% ipython --no-banner

In [1]: import numpy as np

In [2]: import numpy.linalg as la

In [3]: np.set_printoptions(precision=4, suppress=True, linewidth=200)

In [4]: E = np.load("dump.npy")

In [5]: E
Out[5]: 
array([[ 1,  0,  0,  0],
       [ 2,  0, -2,  0],
       [ 0,  2, -1, -1],
       [ 0,  0,  3,  0],
       [ 0,  0,  0,  0],
       [ 2,  0,  0,  0],
       [-3,  0,  0,  0],
       [ 0,  1,  0,  0],
       [ 0,  0, -3,  0],
       [-1, -2,  0, -3],
       [ 0,  0,  0,  0],
       [ 0, -2,  0,  0]])

In [6]: idx = E[:, 1] > np.median(E[:, 1])

In [7]: u = E[idx].mean(axis=0) - E[~idx].mean(axis=0)

In [8]: idx.astype(int)
Out[8]: array([0, 0, 1, 0, 0, 0, 0, 1, 0, 0, 0, 0])

In [9]: np.round((((E - E.mean(axis=0)) @ u > 0) == idx).mean(), 4)
Out[9]: np.float64(0.5833)

In [10]: ((E - E.mean(axis=0)) @ u > 0).astype(int)
Out[10]: array([0, 1, 1, 0, 1, 0, 1, 1, 1, 0, 1, 0])

In [11]: left, sig, Vt = la.svd(E, full_matrices=False)

In [12]: np.allclose(left * sig @ Vt, E)
Out[12]: True

In [13]: np.round(Vt @ Vt.T, 4) + 0
Out[13]: 
array([[1., 0., 0., 0.],
       [0., 1., 0., 0.],
       [0., 0., 1., 0.],
       [0., 0., 0., 1.]])

In [14]: (sig > 1e-8).sum()
Out[14]: np.int64(4)

In [15]: np.abs(left[:, 0]).round(6).argmax()
Out[15]: np.int64(1)

In [16]: np.round(np.sqrt((sig ** 2).sum()), 4), round(la.norm(E), 4)
Out[16]: (np.float64(8.0623), np.float64(8.0623))

In [17]: np.round(left.T @ E @ Vt.T, 4) + 0
Out[17]: 
array([[5.1217, 0.    , 0.    , 0.    ],
       [0.    , 4.2951, 0.    , 0.    ],
       [0.    , 0.    , 3.6923, 0.    ],
       [0.    , 0.    , 0.    , 2.5861]])

In [18]: E.mean(axis=0)
Out[18]: array([ 0.0833, -0.0833, -0.25  , -0.3333])

In [19]: la.svd(E, compute_uv=False)
Out[19]: array([5.1217, 4.2951, 3.6923, 2.5861])

In [20]: np.unravel_index(np.abs(E).argmax(), E.shape)
Out[20]: (np.int64(3), np.int64(2))

In [21]: E.sum(axis=1)
Out[21]: array([ 1,  0,  0,  3,  0,  2, -3,  1, -3, -6,  0, -2])

In [22]: np.abs(E).max()
Out[22]: np.int64(3)

In [23]: la.matrix_rank(E)
Out[23]: np.int64(4)

In [24]: la.rank(E)
---------------------------------------------------------------------------
AttributeError                            Traceback (most recent call last)
Cell In[24], line 1
----> 1 la.rank(E)

AttributeError: module 'numpy.linalg' has no attribute 'rank'

In [25]: np.diff(E, axis=0)
Out[25]: 
array([[ 1,  0, -2,  0],
       [-2,  2,  1, -1],
       [ 0, -2,  4,  1],
       [ 0,  0, -3,  0],
       [ 2,  0,  0,  0],
       [-5,  0,  0,  0],
       [ 3,  1,  0,  0],
       [ 0, -1, -3,  0],
       [-1, -2,  3, -3],
       [ 1,  2,  0,  3],
       [ 0, -2,  0,  0]])
